% ipython --no-banner

In [1]: import numpy as np

In [2]: np.set_printoptions(precision=2, suppress=True, linewidth=140)

In [3]: J = np.array([[1.7, 0.9, 0.5, -0.5, -0.2, -4.0],
   ...:     [0.3, -0.7, 1.0, 0.3, -0.8, 6.0],
   ...:     [1.8, -0.4, 1.2, -1.7, -2.2, 0.5],
   ...:     [1.2, -0.8, -1.1, 1.5, 2.4, 1.0],
   ...:     [0.3, -1.4, 0.6, 0.3, -0.2, 6.0],
   ...:     [1.5, 0.2, -0.6, -0.4, 0.1, 0.0]])

In [4]: round(np.abs(np.linalg.eigvals(J)).max(), 2)
Out[4]: np.float64(2.6)

In [5]: np.allclose(J @ J.T, J.T @ J)
Out[5]: False

In [6]: print(round(np.linalg.det(J), 2))
11.71

In [7]: out = np.array([[3, -1], [-1, 2], [-3, -1], [-3, -3], [-3, 0], [-1, 1]])

In [8]: J @ out
Out[8]: 
array([[ 8.8, -2.9],
       [-5.9,  2.4],
       [13.4,  1.8],
       [-5. , -5.2],
       [-5.8,  1.4],
       [ 7. ,  0.7]])

In [9]: np.einsum("ij->j", J)
Out[9]: array([ 6.8, -2.2,  1.6, -0.5, -0.9,  9.5])

In [10]: print(np.vstack([J, out.T]).shape)
(8, 6)

In [11]: np.linalg.matrix_rank(J @ out)
Out[11]: np.int64(2)

In [12]: print(np.einsum("ij,ij->i", J, J))
[20.24 38.31 12.82 12.3  38.54  2.82]

In [13]: np.einsum("ik,kj->ji", J, out)
Out[13]: 
array([[ 8.8, -5.9, 13.4, -5. , -5.8,  7. ],
       [-2.9,  2.4,  1.8, -5.2,  1.4,  0.7]])

In [14]: def softmax(z):
    ...:     e = np.exp(z - z.max(axis=-1, keepdims=True))
    ...:     return e / e.sum(axis=-1, keepdims=True)
    ...: 

In [15]: np.round(softmax(J[0] + -1), 2) + 0
Out[15]: array([0.5 , 0.22, 0.15, 0.06, 0.07, 0.  ])

In [16]: S = J @ J.T / np.sqrt(6)

In [17]: softmax(S).round(6).argmax(axis=1)
Out[17]: array([0, 1, 2, 3, 4, 5])

In [18]: data = np.tril(np.array([[3, 2, 1, -1, 1],
    ...:     [-2, -3, -1, 3, 3],
    ...:     [0, 0, -3, 1, 2],
    ...:     [-1, -3, -2, 3, 3],
    ...:     [3, -3, 1, -2, -2]]), -1) + np.eye(5, dtype=int)

In [19]: data
Out[19]: 
array([[ 1,  0,  0,  0,  0],
       [-2,  1,  0,  0,  0],
       [ 0,  0,  1,  0,  0],
       [-1, -3, -2,  1,  0],
       [ 3, -3,  1, -2,  1]])

In [20]: Q = data.astype(float).copy()

In [21]: for j in range(5):
    ...:     Q[:, j] -= Q[:, :j] @ (Q[:, :j].T @ Q[:, j])
    ...:     Q[:, j] /= np.linalg.norm(Q[:, j])
    ...: 

In [22]: print(np.round(Q.T @ Q, 2) + 0)
[[1. 0. 0. 0. 0.]
 [0. 1. 0. 0. 0.]
 [0. 0. 1. 0. 0.]
 [0. 0. 0. 1. 0.]
 [0. 0. 0. 0. 1.]]

In [23]: print(np.einsum("ij,ji->", data, data))
5

In [24]: np.poly(data)
Out[24]: array([  1.,  -5.,  10., -10.,   5.,  -1.])

In [25]: print(round(float(np.linalg.eigvals(data).sum().real), 2))
5.0

In [26]: P = np.triu(np.array([[-3, 0, -3, 3, -1],
    ...:     [-1, 3, -1, 0, -3],
    ...:     [3, -1, 0, -3, 3],
    ...:     [1, 2, -3, -3, -2],
    ...:     [-1, -1, -2, -1, 0]]), 1) + np.eye(5)

In [27]: out = P @ data @ np.linalg.inv(P)

In [28]: np.poly(out)
Out[28]: array([  1.,  -5.,  10., -10.,   5.,  -1.])

In [29]: P @ data - data @ P
Out[29]: 
array([[ -6.,  -6.,  -7.,   2.,   0.],
       [ -9.,   9.,  -9.,  12.,  -2.],
       [ 12.,   0.,   9.,  -6.,   0.],
       [ -6.,   6.,  -8.,   1.,  -4.],
       [  0.,   0.,   6.,  -6., -13.]])

In [30]: out
Out[30]: 
array([[ -5.,  -6., -31., -73., -77.],
       [-11.,  10., -27., -42.,  13.],
       [ 12.,   0.,  46.,  93.,  63.],
       [ -7.,   3., -22., -40., -14.],
       [  3.,  -3.,   7.,  10.,  -6.]])
